In [1]: import numpy as np

In [2]: np.set_printoptions(precision=1, suppress=True, linewidth=140)

In [3]: r0 = np.array([3, 0, 0, 0])

In [4]: rng = np.random.default_rng(7808)

In [5]: feats = np.outer(rng.normal(size=28), r0) + 0.3 * rng.normal(size=(28, 4))

In [6]: feats.round(1) + 0
Out[6]: 
array([[ 1.3,  0.5,  0.1,  0.4],
       [-0.5,  0.3,  0.4, -0.3],
       [ 3.6,  0.4,  0.8,  0. ],
       [-2. ,  0. ,  0.3,  0.1],
       [ 1.4, -0.4, -0.1, -0.6],
       [-4.5,  0. ,  0.3,  0.5],
       [-0.7,  0.1,  0. , -0.1],
       [-4.4, -0.6, -0.2,  0.3],
       [ 4.3, -0.2,  0.2, -0.1],
       [ 1.1,  0.2,  0. ,  0.2],
       [ 0. ,  0. , -0.1,  0.3],
       [ 2.1, -0.5,  0.4, -0.4],
       [ 2.2,  0. , -0.2, -0.1],
       [-0.4,  0. ,  0.3,  0.3],
       [-3.4,  0.1, -0.4,  0.5],
       [ 2.1,  0.4,  0. , -0.3],
       [ 4.4,  0. ,  0.1,  0.3],
       [-3.9, -0.2, -0.1,  0.3],
       [-5.1, -0.2, -0.3, -0.2],
       [-3.7, -0.5,  0.5, -0.3],
       [-2.3,  0.2, -0.4, -0.4],
       [ 1.2,  0. , -0.4, -0.3],
       [-6.9,  0.3, -0.3, -0.5],
       [-7.3,  0.3,  0.1,  0. ],
       [ 1.6, -0.6, -0.2,  0.1],
       [ 1.1,  0.1, -0.1,  0.1],
       [ 0.1,  0. , -0.2, -0.3],
       [ 2.3, -0.7, -0.2,  0.4]])

In [7]: # column 0 is much longer than the rest

In [8]: d = np.linalg.norm(feats[:, None] - feats[None], axis=-1)

In [9]: np.unravel_index(d.round(6).argmax(), d.shape)
Out[9]: (np.int64(16), np.int64(23))

In [10]: np.linalg.matrix_rank(d ** 2)
Out[10]: np.int64(6)

In [11]: print(d[:5, :5])
[[0.  2.  2.5 3.3 1.4]
 [2.  0.  4.2 1.6 2.1]
 [2.5 4.2 0.  5.7 2.6]
 [3.3 1.6 5.7 0.  3.5]
 [1.4 2.1 2.6 3.5 0. ]]

In [12]: print(d.shape)
(28, 28)

In [13]: Xc = feats - feats.mean(axis=0)

In [14]: Uu, sig, vt = np.linalg.svd(Xc, full_matrices=False)

In [15]: np.abs(Uu[:, 0]).argmax()
Out[15]: np.int64(23)

In [16]: np.linalg.matrix_rank(Xc)
Out[16]: np.int64(4)

In [17]: sig
Out[17]: array([17. ,  1.8,  1.6,  1.5])

In [18]: (np.sign(Uu[:, 0]) == np.sign(Uu[0, 0])).astype(int)
Out[18]: array([1, 1, 1, 0, 1, 0, 0, 0, 1, 1, 1, 1, 1, 1, 0, 1, 1, 0, 0, 0, 0, 1, 0, 0, 1, 1, 1, 1])

In [19]: np.searchsorted(np.cumsum(sig ** 2) / (sig ** 2).sum(), 0.9) + 1
Out[19]: np.int64(1)

In [20]: print(np.abs(vt[0]).argmax())
0

In [21]: C = feats[[16, 4]].astype(float)

In [22]: for _ in range(4):
    ...:     labels = np.linalg.norm(feats[:, None] - C, axis=-1).argmin(axis=1)
    ...:     C = np.array([feats[labels == j].mean(axis=0) for j in range(2)])
    ...: 

In [23]: print(labels)
[0 1 0 1 0 1 1 1 0 0 0 0 0 0 1 0 0 1 1 1 1 0 1 1 0 0 0 0]

In [24]: np.abs(C[1] - C[0]).argmax()
Out[24]: np.int64(0)

In [25]: print(np.round(C[1] - C[0], 1) + 0)
[-5.5  0.  -0.1  0. ]

In [26]: C.round(1) + 0
Out[26]: 
array([[ 1.8,  0. ,  0. ,  0. ],
       [-3.7,  0. ,  0. ,  0. ]])

In [27]: arr = np.triu(rng.random((3, 3)) < 0.8, 1).astype(int)

In [28]: arr = arr + arr.T

In [29]: print(arr)
[[0 1 1]
 [1 0 0]
 [1 0 0]]

In [30]: # equal to its transpose

In [31]: other = arr / np.sqrt((arr ** 2).mean(axis=1, keepdims=True))

In [32]: np.linalg.matrix_rank(other) == np.linalg.matrix_rank(arr)
Out[32]: np.True_

In [33]: arr - arr.mean(axis=1, keepdims=True)
Out[33]: 
array([[-0.7,  0.3,  0.3],
       [ 0.7, -0.3, -0.3],
       [ 0.7, -0.3, -0.3]])

In [34]: print(np.linalg.norm(other, axis=1))
[1.7 1.7 1.7]

In [35]: np.linalg.matrix_rank(arr)
Out[35]: np.int64(2)

In [36]: arr.shape
Out[36]: (3, 3)

In [37]: arr.mean(axis=0)
Out[37]: array([0.7, 0.3, 0.3])

In [38]: print(np.round(np.linalg.norm(arr), 1))
2.0

In [39]: np.round(np.linalg.svd(arr, compute_uv=False), 1) + 0
Out[39]: array([1.4, 1.4, 0. ])

In [40]: np.diff(arr, axis=0)
Out[40]: 
array([[ 1, -1, -1],
       [ 0,  0,  0]])

In [41]: np.linalg.rank(arr)
---------------------------------------------------------------------------
AttributeError                            Traceback (most recent call last)
Cell In[41], line 1
----> 1 np.linalg.rank(arr)

AttributeError: module 'numpy.linalg' has no attribute 'rank'

In [42]: print([round(float(x), 1) for x in np.linalg.svd(arr, compute_uv=False)[:3]])
[1.4, 1.4, 0.0]

In [43]: print(np.linalg.matrix_rank(arr, rtol=0.1))
2

In [44]: print(np.round(np.linalg.eigvals(arr).sum().real, 1))
0.0

In [45]: np.einsum("ii->", arr)
Out[45]: np.int64(0)

In [46]: np.kron(np.eye(2, dtype=int), arr)
Out[46]: 
array([[0, 1, 1, 0, 0, 0],
       [1, 0, 0, 0, 0, 0],
       [1, 0, 0, 0, 0, 0],
       [0, 0, 0, 0, 1, 1],
       [0, 0, 0, 1, 0, 0],
       [0, 0, 0, 1, 0, 0]])

In [47]: np.einsum("ij,ji->", arr, arr)
Out[47]: np.int64(4)

In [48]: round(np.trace(np.linalg.pinv(arr) @ arr), 1)
Out[48]: np.float64(2.0)

In [49]: try:
    ...:     np.linalg.inv(arr)
    ...: except np.linalg.LinAlgError as e:
    ...:     print("failed:", e)
    ...: 
failed: Singular matrix

In [50]: M = np.load("a.npy")

In [51]: M
Out[51]: 
array([[2, 1, 2, 1],
       [1, 2, 1, 2],
       [2, 1, 2, 1],
       [1, 2, 1, 2]])

In [52]: print(np.allclose(M @ M.T, M.T @ M))
True

In [53]: print(np.fft.fft(M[0]))
[6.+0.j 0.+0.j 2.+0.j 0.+0.j]

In [54]: M @ (-1.0) ** np.arange(4)
Out[54]: array([ 2., -2.,  2., -2.])

In [55]: print((M @ M)[0])
[10  8 10  8]

In [56]: r0 = np.array([3, 3, 0])

In [57]: mat = r0[np.abs(np.subtract.outer(np.arange(3), np.arange(3)))]

In [58]: mat
Out[58]: 
array([[3, 3, 0],
       [3, 3, 3],
       [0, 3, 3]])

In [59]: P = np.triu(np.array([[-6, 8, 2], [-2, 5, 2], [4, -2, 6]]), 1) + np.eye(3)

In [60]: other = P @ mat @ np.linalg.inv(P)

In [61]: np.linalg.matrix_rank(other)
Out[61]: np.int64(3)

In [62]: print(np.poly(other))
[ 1. -9.  9. 27.]

In [63]: C = np.array([[5, 1, 1, 5, 4],
    ...:     [1, 0, 5, 1, 4],
    ...:     [0, 6, 8, 9, 7],
    ...:     [6, 3, 2, 6, 9],
    ...:     [8, 9, 1, 8, 8]])

In [64]: X = (rng.random((20, 5)) < 0.25) @ C

In [65]: X
Out[65]: 
array([[ 7,  3,  7,  7, 13],
       [ 8,  9,  1,  8,  8],
       [ 0,  0,  0,  0,  0],
       [13, 16, 10, 22, 19],
       [ 6,  9, 10, 15, 16],
       [ 8,  9,  1,  8,  8],
       [ 0,  0,  0,  0,  0],
       [ 0,  6,  8,  9,  7],
       [ 6,  3,  2,  6,  9],
       [ 1,  0,  5,  1,  4],
       [ 8, 15,  9, 17, 15],
       [ 8, 15,  9, 17, 15],
       [ 1,  0,  5,  1,  4],
       [ 6,  3,  2,  6,  9],
       [ 6,  3,  2,  6,  9],
       [ 8,  9,  1,  8,  8],
       [ 6,  3,  2,  6,  9],
       [ 8,  9,  1,  8,  8],
       [ 1,  0,  5,  1,  4],
       [ 0,  6,  8,  9,  7]])

In [66]: # rows 1 and 5 are equal

In [67]: other = X[0, 0] * X[1:] - np.outer(X[1:, 0], X[0])

In [68]: print(other)
[[  0  39 -49   0 -48]
 [  0   0   0   0   0]
 [  0  73 -21  63 -36]
 [  0  45  28  63  34]
 [  0  39 -49   0 -48]
 [  0   0   0   0   0]
 [  0  42  56  63  49]
 [  0   3 -28   0 -15]
 [  0  -3  28   0  15]
 [  0  81   7  63   1]
 [  0  81   7  63   1]
 [  0  -3  28   0  15]
 [  0   3 -28   0 -15]
 [  0   3 -28   0 -15]
 [  0  39 -49   0 -48]
 [  0   3 -28   0 -15]
 [  0  39 -49   0 -48]
 [  0  -3  28   0  15]
 [  0  42  56  63  49]]

In [69]: print(np.linalg.matrix_rank(other), np.linalg.matrix_rank(X))
4 5

In [70]: np.flatnonzero(~other.round(6).any(axis=1))
Out[70]: array([1, 5])

In [71]: print(X[:, 0] / X[0, 0])
[1.  1.1 0.  1.9 0.9 1.1 0.  0.  0.9 0.1 1.1 1.1 0.1 0.9 0.9 1.1 0.9 1.1 0.1 0. ]

In [72]: other = np.c_[X[:, :2] @ np.array([[-2, -1], [-5, -1]]), np.array([-3, -3, -2, -1, -1, -2, 1, 1, 1, -3, 1, -2, 1, -1, 2, -2, -2, 3, -3, 1])]

In [73]: other
Out[73]: 
array([[ -29,  -10,   -3],
       [ -61,  -17,   -3],
       [   0,    0,   -2],
       [-106,  -29,   -1],
       [ -57,  -15,   -1],
       [ -61,  -17,   -2],
       [   0,    0,    1],
       [ -30,   -6,    1],
       [ -27,   -9,    1],
       [  -2,   -1,   -3],
       [ -91,  -23,    1],
       [ -91,  -23,   -2],
       [  -2,   -1,    1],
       [ -27,   -9,   -1],
       [ -27,   -9,    2],
       [ -61,  -17,   -2],
       [ -27,   -9,   -2],
       [ -61,  -17,    3],
       [  -2,   -1,   -3],
       [ -30,   -6,    1]])

In [74]: np.linalg.matrix_rank(other)
Out[74]: np.int64(3)

In [75]: np.round(np.linalg.norm(other - X @ np.linalg.lstsq(X, other)[0], axis=0), 1) + 0
Out[75]: array([0. , 0. , 7.4])

In [76]: C2 = np.cov(X, rowvar=False)

In [77]: np.argwhere(np.triu(np.abs(np.corrcoef(X.T)) > 0.8, 1))
Out[77]: 
array([[1, 3],
       [3, 4]])

In [78]: np.median(X, axis=0)
Out[78]: array([6. , 4.5, 3.5, 7.5, 8. ])

In [79]: print(np.polyfit(X[:, 1], X[:, 2], 1))
[0.3 2.4]

In [80]: X.std(axis=0)
Out[80]: array([3.7, 5.2, 3.5, 5.9, 4.9])

In [81]: np.linalg.eigvalsh(C2)[::-1]
Out[81]: array([98.3, 12.4,  6. ,  0.7,  0.2])

In [82]: vec = np.array([2, 1, 0, 0, 2])

In [83]: y = X @ vec

In [84]: np.round(np.linalg.solve(X.T @ X, X.T @ y), 1) + 0
Out[84]: array([2., 1., 0., 0., 2.])

In [85]: np.round(np.linalg.pinv(X) @ X, 1) + 0
Out[85]: 
array([[1., 0., 0., 0., 0.],
       [0., 1., 0., 0., 0.],
       [0., 0., 1., 0., 0.],
       [0., 0., 0., 1., 0.],
       [0., 0., 0., 0., 1.]])

In [86]: y = y + 0.1 * rng.normal(size=20)

In [87]: print(y.round(1) + 0)
[42.8 40.9  0.  79.9 52.9 40.8  0.  20.  33.   9.9 61.  61.1 10.1 33.  33.  40.9 32.9 41.  10.  19.9]

In [88]: c, *_ = np.linalg.lstsq(X, y)

In [89]: [round(float(np.linalg.norm(np.linalg.solve(X.T @ X + lam * np.eye(5), X.T @ y))), 2) for lam in (0, 1, 10, 100)]
Out[89]: [2.99, 2.96, 2.83, 2.47]

In [90]: c.round()
Out[90]: array([ 2.,  1., -0.,  0.,  2.])

In [91]: c.round(1) + 0
Out[91]: array([2., 1., 0., 0., 2.])

In [92]: t = rng.uniform(0, 2 * np.pi, 26)

In [93]: q, _ = np.linalg.qr(np.array([[1.2, -1.0], [0.2, 1.0], [-0.9, -0.4], [0.0, -0.7], [-0.9, 1.3]]))

In [94]: K = 5 * np.c_[np.cos(t), np.sin(t)] @ q.T

In [95]: K.round(1) + 0
Out[95]: 
array([[ 3.5,  0. , -2. ,  0.4, -2.9],
       [ 1.7, -2.8,  1.8,  1.9, -2.7],
       [-3.5, -0.4,  2.4, -0.1,  2.7],
       [-3.5, -0.4,  2.4, -0.1,  2.7],
       [ 2.4, -2.4,  1. ,  1.7, -3.1],
       [ 2.3, -2.5,  1.1,  1.7, -3.1],
       [ 1.1,  2.9, -3.5, -1.7,  0.5],
       [ 2.9,  1.6, -3.3, -0.7, -1.7],
       [-2. , -2.5,  3.6,  1.3,  0.5],
       [ 2.3, -2.4,  1. ,  1.7, -3.1],
       [ 0.8,  3. , -3.4, -1.7,  0.8],
       [-3.4, -0.5,  2.5,  0. ,  2.6],
       [-2.8, -1.7,  3.4,  0.8,  1.5],
       [-2.6, -2. ,  3.5,  0.9,  1.2],
       [ 2.4,  2.2, -3.5, -1.1, -0.9],
       [-3.5, -0.3,  2.4, -0.1,  2.7],
       [ 2.9, -1.9,  0.2,  1.4, -3.3],
       [-2.6,  2.2, -0.6, -1.6,  3.2],
       [ 2.1,  2.4, -3.6, -1.2, -0.6],
       [ 0.1, -3.1,  3. ,  1.9, -1.5],
       [ 1.4, -2.9,  2.1,  1.9, -2.6],
       [ 0.5, -3.1,  2.8,  1.9, -1.9],
       [-3.5,  0.3,  1.8, -0.5,  3. ],
       [-2.2, -2.3,  3.6,  1.2,  0.7],
       [ 0.5, -3.1,  2.8,  1.9, -1.9],
       [-2. , -2.4,  3.6,  1.3,  0.5]])

In [96]: # rank 2

In [97]: other = M[0, 0] * M[1:] - np.outer(M[1:, 0], M[0])

In [98]: print(other)
[[0 3 0 3]
 [0 0 0 0]
 [0 3 0 3]]

In [99]: np.flatnonzero(~other.round(6).any(axis=1))
Out[99]: array([1])

In [100]: other = np.array([[4, 3], [0, 5], [3, 5], [3, 2], [5, 4]])

In [101]: np.einsum("ij,ij->i", K, K)
Out[101]: array([25., 25., 25., 25., 25., 25., 25., 25., 25., 25., 25., 25., 25., 25., 25., 25., 25., 25., 25., 25., 25., 25., 25., 25., 25., 25.])

In [102]: other @ K
---------------------------------------------------------------------------
ValueError                                Traceback (most recent call last)
Cell In[102], line 1
----> 1 other @ K

ValueError: matmul: Input operand 1 has a mismatch in its core dimension 0, with gufunc signature (n?,k),(k,m?)->(n?,m?) (size 26 is different from 2)

In [103]: np.vstack([K, other.T]).shape
Out[103]: (28, 5)
